% ipython --no-banner

In [1]: import numpy as np

In [2]: np.set_printoptions(precision=2, suppress=True, linewidth=160, legacy="1.25")

In [3]: def rd(a):
   ...:     return np.round(a, 2) + 0
   ...: 

In [4]: K = np.load("x.npy")

In [5]: K
Out[5]: 
array([[ 1.5 , -0.4 , -0.21,  0.2 ],
       [ 0.3 ,  0.8 , -0.21,  0.2 ],
       [ 1.1 , -1.5 , -0.18,  0.2 ],
       [ 1.4 , -0.1 ,  0.53, -0.5 ],
       [-0.3 ,  0.9 , -0.07,  0.1 ],
       [-1.5 ,  1.3 , -0.58,  0.6 ],
       [-0.1 ,  2.1 ,  1.03, -1.  ],
       [-0.3 ,  0.1 ,  0.8 , -0.8 ],
       [ 1.3 ,  0.3 ,  0.39, -0.4 ],
       [-0.7 ,  1.3 ,  0.59, -0.6 ],
       [-0.7 , -0.1 ,  0.13, -0.1 ],
       [ 1.1 , -0.9 , -1.08,  1.1 ],
       [ 0.9 ,  0.2 ,  0.11, -0.1 ],
       [-1.4 ,  1.6 , -1.57,  1.6 ],
       [ 0.2 ,  0.7 , -0.12,  0.1 ],
       [-0.8 , -1.  ,  0.82, -0.8 ],
       [-0.8 ,  1.7 , -0.39,  0.4 ],
       [ 0.6 , -0.9 , -1.09,  1.1 ],
       [ 0.1 ,  0.  , -0.82,  0.8 ],
       [ 0.  , -1.6 ,  1.38, -1.4 ],
       [-1.4 ,  0.5 , -0.19,  0.2 ],
       [-0.1 , -1.6 , -1.01,  1.  ]])

In [6]: cov = np.cov(K, rowvar=False)

In [7]: rd(np.corrcoef(K.T))
Out[7]: 
array([[ 1.  , -0.45,  0.08, -0.08],
       [-0.45,  1.  , -0.01,  0.01],
       [ 0.08, -0.01,  1.  , -1.  ],
       [-0.08,  0.01, -1.  ,  1.  ]])

In [8]: rd(np.polyfit(K[:, 0], K[:, 3], 1))
Out[8]: array([-0.07,  0.09])

In [9]: cov.shape
Out[9]: (4, 4)

In [10]: np.argsort(-K.std(axis=0).round(6), kind="stable")
Out[10]: array([1, 0, 3, 2])

In [11]: A = np.load("data.npy")

In [12]: A
Out[12]: 
array([[ 0,  9,  1,  0],
       [ 7, 15,  5,  5],
       [10, 21, 14,  7],
       [17, 30, 18, 15],
       [18, 38, 26, 20],
       [21, 46, 28, 27],
       [21, 48, 36, 34],
       [28, 53, 40, 40],
       [33, 54, 42, 47],
       [41, 59, 50, 52]])

In [13]: x0 = np.array([1, 1, 2, 2])

In [14]: (A * x0).sum(axis=1)
Out[14]: array([ 11,  42,  73, 113, 148, 177, 209, 241, 265, 304])

In [15]: np.sign((A @ x0).round(6))
Out[15]: array([1, 1, 1, 1, 1, 1, 1, 1, 1, 1])

In [16]: np.linalg.norm(A @ x0) <= np.linalg.norm(A, 2) * np.linalg.norm(x0) + 1e-9
Out[16]: True

In [17]: A @ (2 * x0)
Out[17]: array([ 22,  84, 146, 226, 296, 354, 418, 482, 530, 608])

In [18]: (A @ x0).argmax()
Out[18]: 9

In [19]: P = A @ np.linalg.solve(A.T @ A, A.T)

In [20]: np.allclose(P @ P, P)
Out[20]: True

In [21]: feats = np.array([[-0.6, 0.2, -0.8, 1.2, -0.6],
    ...:     [1.1, 0.5, 0.2, 0.4, -0.8],
    ...:     [-0.6, 0.4, 0.0, -0.5, -1.8],
    ...:     [0.1, 0.8, 1.8, -0.2, 0.5]])

In [22]: feats[:, 2] *= 10

In [23]: feats
Out[23]: 
array([[-0.6,  0.2, -8. ,  1.2, -0.6],
       [ 1.1,  0.5,  2. ,  0.4, -0.8],
       [-0.6,  0.4,  0. , -0.5, -1.8],
       [ 0.1,  0.8, 18. , -0.2,  0.5]])

In [24]: f = np.array([2, 0, 2])

In [25]: rd(np.polyval(f, feats[0]))
Out[25]: array([  2.72,   2.08, 130.  ,   4.88,   2.72])

In [26]: out = np.array([[-2, -3, 0], [3, 1, 2], [-3, -1, -3], [0, -1, 3], [0, -1, 0]])

In [27]: rd(np.einsum("ik,kj->ij", feats, out))
Out[27]: 
array([[ 25.8,   9.4,  28. ],
       [ -6.7,  -4.4,  -3.8],
       [  2.4,   4.5,  -0.7],
       [-51.8, -17.8, -53. ]])

In [28]: rd(np.einsum("ik,kj->ji", feats, out))
Out[28]: 
array([[ 25.8,  -6.7,   2.4, -51.8],
       [  9.4,  -4.4,   4.5, -17.8],
       [ 28. ,  -3.8,  -0.7, -53. ]])

In [29]: rd(feats @ out)
Out[29]: 
array([[ 25.8,   9.4,  28. ],
       [ -6.7,  -4.4,  -3.8],
       [  2.4,   4.5,  -0.7],
       [-51.8, -17.8, -53. ]])

In [30]: np.einsum("ij,ij->i", feats, feats)
Out[30]: array([ 66.2 ,   6.26,   4.01, 324.94])

In [31]: x0 = np.array([3, 1, 0, 3, 0])

In [32]: h1 = np.maximum(feats @ x0, 0)

In [33]: np.flatnonzero(h1 > 1e-9)
Out[33]: array([0, 1, 3])

In [34]: np.maximum(feats @ x0, 0) - np.maximum(-feats @ x0, 0)
Out[34]: array([ 2. ,  5. , -2.9,  0.5])

In [35]: rd(np.maximum(feats @ (3 * x0), 0))
Out[35]: array([ 6. , 15. ,  0. ,  1.5])

In [36]: x0 = np.array([2, 3, -1, -2, -1])

In [37]: rd((feats * x0).sum(axis=1))
Out[37]: array([  5.6,   1.7,   2.8, -15.5])

In [38]: rd(feats @ (2 * x0))
Out[38]: array([ 11.2,   3.4,   5.6, -31. ])

In [39]: rd(feats @ x0)
Out[39]: array([  5.6,   1.7,   2.8, -15.5])

In [40]: rd(feats @ np.ones(5))
Out[40]: array([-7.8,  3.2, -2.5, 19.2])

In [41]: rd(feats * x0)
Out[41]: 
array([[ -1.2,   0.6,   8. ,  -2.4,   0.6],
       [  2.2,   1.5,  -2. ,  -0.8,   0.8],
       [ -1.2,   1.2,   0. ,   1. ,   1.8],
       [  0.2,   2.4, -18. ,   0.4,  -0.5]])

In [42]: np.linalg.norm(feats @ x0) <= np.linalg.norm(feats, 2) * np.linalg.norm(x0) + 1e-9
Out[42]: True

In [43]: Uu, s, vt = np.linalg.svd(feats, full_matrices=False)

In [44]: rd(s / s[0])
Out[44]: array([1.  , 0.11, 0.07, 0.06])

In [45]: rd(np.abs(vt[0]))
Out[45]: array([0.02, 0.04, 1.  , 0.03, 0.03])

In [46]: rd(s)
Out[46]: array([19.84,  2.14,  1.41,  1.19])

In [47]: m1 = np.load("out16.npy")

In [48]: m1
Out[48]: 
array([[ 1, -2, -2,  1],
       [-2,  8,  0, -8],
       [-2,  0,  8,  4],
       [ 1, -8,  4, 10]])

In [49]: np.unique(m1.round(6), axis=0).shape
Out[49]: (4, 4)

In [50]: rd(np.trace(np.linalg.pinv(m1) @ m1))
Out[50]: 2.0

In [51]: rd(m1 @ np.linalg.pinv(m1) @ m1)
Out[51]: 
array([[ 1., -2., -2.,  1.],
       [-2.,  8.,  0., -8.],
       [-2.,  0.,  8.,  4.],
       [ 1., -8.,  4., 10.]])

In [52]: out = feats / np.sqrt((feats ** 2).mean(axis=1, keepdims=True))

In [53]: rd(out[3])
Out[53]: array([ 0.01,  0.1 ,  2.23, -0.02,  0.06])

In [54]: np.linalg.matrix_rank(out) == np.linalg.matrix_rank(feats)
Out[54]: True

In [55]: rd(np.linalg.norm(out, axis=1))
Out[55]: array([2.24, 2.24, 2.24, 2.24])

In [56]: np.linalg.cond(m1) > 100
Out[56]: True

In [57]: np.linalg.matrix_rank(m1, rtol=0.1)
Out[57]: 2

In [58]: [round(float(x), 2) for x in np.linalg.svd(m1, compute_uv=False)[:3]]
Out[58]: [18.11, 8.89, 0.0]

In [59]: Uu, s, vt = np.linalg.svd(m1)

In [60]: np.argmax(s[:-1] / (s[1:] + 1e-6)) + 1
Out[60]: 2

In [61]: rd(s)
Out[61]: array([18.11,  8.89,  0.  ,  0.  ])

In [62]: out = Uu[:, :2] @ np.diag(s[:2]) @ vt[:2]

In [63]: rd(np.linalg.norm(m1 - out) / np.linalg.norm(m1))
Out[63]: 0.0

In [64]: np.linalg.matrix_rank(m1, rtol=0.05)
Out[64]: 2

In [65]: rd(np.abs(m1 - out).max())
Out[65]: 0.0

In [66]: rd(np.linalg.norm(m1 - out, 2)), rd(s[2])
Out[66]: (0.0, 0.0)

In [67]: out = m1 / np.linalg.norm(m1, axis=1, keepdims=True)

In [68]: cov = out @ out.T

In [69]: rd(cov)
Out[69]: 
array([[ 1.  , -0.72, -0.48,  0.45],
       [-0.72,  1.  , -0.27, -0.94],
       [-0.48, -0.27,  1.  ,  0.57],
       [ 0.45, -0.94,  0.57,  1.  ]])

In [70]: np.argwhere(np.triu(np.abs(cov) > 0.95, 1))
Out[70]: array([], shape=(0, 2), dtype=int64)

In [71]: (np.abs(cov) > 0.9).astype(int)
Out[71]: 
array([[1, 0, 0, 0],
       [0, 1, 0, 1],
       [0, 0, 1, 0],
       [0, 1, 0, 1]])

In [72]: rd(np.linalg.norm(out, axis=1))
Out[72]: array([1., 1., 1., 1.])

In [73]: rd(np.degrees(np.arccos(np.clip(cov[3, 1], -1, 1))))
Out[73]: 160.83

In [74]: rd(cov[3])
Out[74]: array([ 0.45, -0.94,  0.57,  1.  ])

In [75]: W0 = np.loadtxt("block9.csv", delimiter=",")

In [76]: W0
Out[76]: 
array([[ 15.84,   8.31,   8.94],
       [  9.44, -15.08,  -9.14],
       [ 16.07,  -3.05, -11.51],
       [ 12.67,   6.19,  14.18],
       [ -2.91, -17.82,  -8.6 ],
       [-16.5 ,   5.31,   9.98],
       [  8.27,  -0.16, -18.21],
       [  3.2 , -18.83,   5.93],
       [ -8.21, -14.97,  10.42],
       [ -1.66,  19.64,  -3.41],
       [ 14.29,   8.89,  10.81],
       [ -6.81,  18.12,   5.05],
       [ 11.67,   3.6 ,  15.84],
       [  9.77,  13.62,  10.91],
       [ -7.99,  16.34,  -8.32],
       [ 19.44,   4.69,  -0.46],
       [-15.99,  10.42,   5.98],
       [ -2.81,  -5.79, -18.94],
       [  9.62,  13.44, -11.26],
       [ 15.1 , -10.9 ,   7.3 ],
       [-11.1 ,  -8.04,  14.57],
       [-11.68,  16.22,  -0.65],
       [  7.94, -12.44,  13.5 ],
       [ 14.93,   7.67,  10.88],
       [ -0.11,  -2.16,  19.88],
       [ -2.37, -12.28, -15.61],
       [  6.23,  17.87,   6.47],
       [ -0.82,   3.59, -19.66]])

In [77]: P = W0 @ np.linalg.solve(W0.T @ W0, W0.T)

In [78]: rd(P @ W0[:, 1])
Out[78]: 
array([  8.31, -15.08,  -3.05,   6.19, -17.82,   5.31,  -0.16, -18.83, -14.97,  19.64,   8.89,  18.12,   3.6 ,  13.62,  16.34,   4.69,  10.42,  -5.79,  13.44,
       -10.9 ,  -8.04,  16.22, -12.44,   7.67,  -2.16, -12.28,  17.87,   3.59])

In [79]: rd(np.trace(P))
Out[79]: 3.0

In [80]: rd(np.linalg.eigvalsh(P))
Out[80]: array([0., 0., 0., 0., 0., 0., 0., 0., 0., 0., 0., 0., 0., 0., 0., 0., 0., 0., 0., 0., 0., 0., 0., 0., 0., 1., 1., 1.])

In [81]: W2 = W0[[25, 22]].astype(float)

In [82]: for _ in range(5):
    ...:     idx = np.linalg.norm(W0[:, None] - W2, axis=-1).argmin(axis=1)
    ...:     W2 = np.array([W0[idx == j].mean(axis=0) for j in range(2)])
    ...: 

In [83]: idx
Out[83]: array([1, 0, 0, 1, 0, 1, 0, 1, 1, 0, 1, 1, 1, 1, 0, 1, 1, 0, 0, 1, 1, 0, 1, 1, 1, 0, 1, 0])

In [84]: np.bincount(idx)
Out[84]: array([11, 17])

In [85]: rd(W2[1] - W2[0])
Out[85]: array([ 3.06,  0.83, 21.4 ])

In [86]: np.abs(W2[1] - W2[0]).argmax()
Out[86]: 2

In [87]: J = np.load("arr.npy")

In [88]: J
Out[88]: 
array([[-4,  0,  2, -2, -2],
       [ 4,  0, -2,  2,  2]])

In [89]: rd(np.linalg.norm(J, 2) / np.linalg.norm(J))
Out[89]: 1.0

In [90]: np.linalg.cond(J) > 100
Out[90]: True

In [91]: np.argsort(-np.linalg.norm(J, axis=0).round(6), kind="stable")[:3]
Out[91]: array([0, 2, 3])

In [92]: np.linalg.matrix_rank(J, rtol=0.1)
Out[92]: 1

In [93]: Uu, s, vt = np.linalg.svd(J)

In [94]: np.argmax(s[:-1] / (s[1:] + 1e-6)) + 1
Out[94]: 1

In [95]: out = Uu[:, :1] @ np.diag(s[:1]) @ vt[:1]

In [96]: np.linalg.matrix_rank(J, rtol=0.05)
Out[96]: 1

In [97]: rd(np.linalg.norm(J - out, 2)), rd(s[1])
Out[97]: (0.0, 0.0)

In [98]: rd(np.linalg.norm(J - out) / np.linalg.norm(J))
Out[98]: 0.0

In [99]: np.linalg.matrix_rank(out)
Out[99]: 1

In [100]: rd(np.abs(J - out).max())
Out[100]: 0.0

In [101]: out = J[0, 0] * J[1:] - np.outer(J[1:, 0], J[0])

In [102]: out
Out[102]: array([[0, 0, 0, 0, 0]])

In [103]: np.flatnonzero(~out.round(6).any(axis=1))
Out[103]: array([0])

In [104]: ang = np.radians(174)

In [105]: Rm = np.eye(5)

In [106]: Rm[0, 0] = Rm[1, 1] = np.cos(ang)

In [107]: Rm[0, 1], Rm[1, 0] = -np.sin(ang), np.sin(ang)

In [108]: rd(Rm)
Out[108]: 
array([[-0.99, -0.1 ,  0.  ,  0.  ,  0.  ],
       [ 0.1 , -0.99,  0.  ,  0.  ,  0.  ],
       [ 0.  ,  0.  ,  1.  ,  0.  ,  0.  ],
       [ 0.  ,  0.  ,  0.  ,  1.  ,  0.  ],
       [ 0.  ,  0.  ,  0.  ,  0.  ,  1.  ]])

In [109]: out = J @ Rm.T

In [110]: rd(out)
Out[110]: 
array([[ 3.98, -0.42,  2.  , -2.  , -2.  ],
       [-3.98,  0.42, -2.  ,  2.  ,  2.  ]])

In [111]: x0 = np.array([2, 0, -1, 0, -2])

In [112]: rd(out @ np.ones(5))
Out[112]: array([ 1.56, -1.56])

In [113]: np.sign((out @ x0).round(6))
Out[113]: array([ 1., -1.])

In [114]: (out @ x0).argmax()
Out[114]: 0

In [115]: W2 = np.array([[4, 5, 3, 3], [0, 1, 0, 0], [5, 0, 3, 2], [2, 5, 3, 1]])

In [116]: rng = np.random.default_rng(594537)

In [117]: arr = (rng.random((14, 4)) < 0.25) @ W2

In [118]: arr
Out[118]: 
array([[ 0,  0,  0,  0],
       [ 6, 10,  6,  4],
       [ 4,  5,  3,  3],
       [ 6, 11,  6,  4],
       [ 4,  5,  3,  3],
       [ 4,  6,  3,  3],
       [ 2,  5,  3,  1],
       [ 0,  1,  0,  0],
       [ 0,  0,  0,  0],
       [ 0,  0,  0,  0],
       [ 7,  6,  6,  3],
       [ 5,  1,  3,  2],
       [ 0,  0,  0,  0],
       [ 5,  1,  3,  2]])

In [119]: cov = W0.T @ W0

In [120]: rd(np.trace(cov)), rd((W0 ** 2).sum())
Out[120]: (11201.16, 11201.16)

In [121]: (W0 @ W0.T).shape
Out[121]: (28, 28)

In [122]: rd(np.diag(cov))
Out[122]: array([3287.11, 4019.62, 3894.43])

In [123]: np.allclose(cov, cov.T)
Out[123]: True

In [124]: x0 = np.array([-2, 3, 5, -2])

In [125]: h1 = np.maximum(K @ x0, 0)

In [126]: rd(K.T @ h1)
Out[126]: array([-24.63,  44.74,  31.98, -31.42])

In [127]: cov = arr.T @ arr

In [128]: (arr @ arr.T).shape
Out[128]: (14, 14)

In [129]: rd(np.linalg.svd(arr, compute_uv=False) ** 2)
Out[129]: array([791.96,  37.42,   3.49,   0.13])

In [130]: Xc = arr - arr.mean(axis=0)

In [131]: Uu, s, vt = np.linalg.svd(Xc, full_matrices=False)

In [132]: rd(s ** 2 / (s ** 2).sum())
Out[132]: array([0.9 , 0.09, 0.01, 0.  ])

In [133]: rd(Xc.mean(axis=0))
Out[133]: array([0., 0., 0., 0.])

In [134]: np.searchsorted(np.cumsum(s ** 2) / (s ** 2).sum(), 0.9) + 1
Out[134]: 2

In [135]: np.abs(Uu[:, 0]).argmax()
Out[135]: 3

In [136]: np.abs(vt[0]).argmax()
Out[136]: 1

In [137]: rd(np.abs(vt[-1]))
Out[137]: array([0.54, 0.24, 0.58, 0.56])

In [138]: rd((s ** 2).sum() ** 2 / (s ** 4).sum())
Out[138]: 1.23

In [139]: (np.sign(Uu[:, 0]) == np.sign(Uu[0, 0])).astype(int)
Out[139]: array([1, 0, 0, 0, 0, 0, 0, 1, 1, 1, 0, 1, 1, 1])
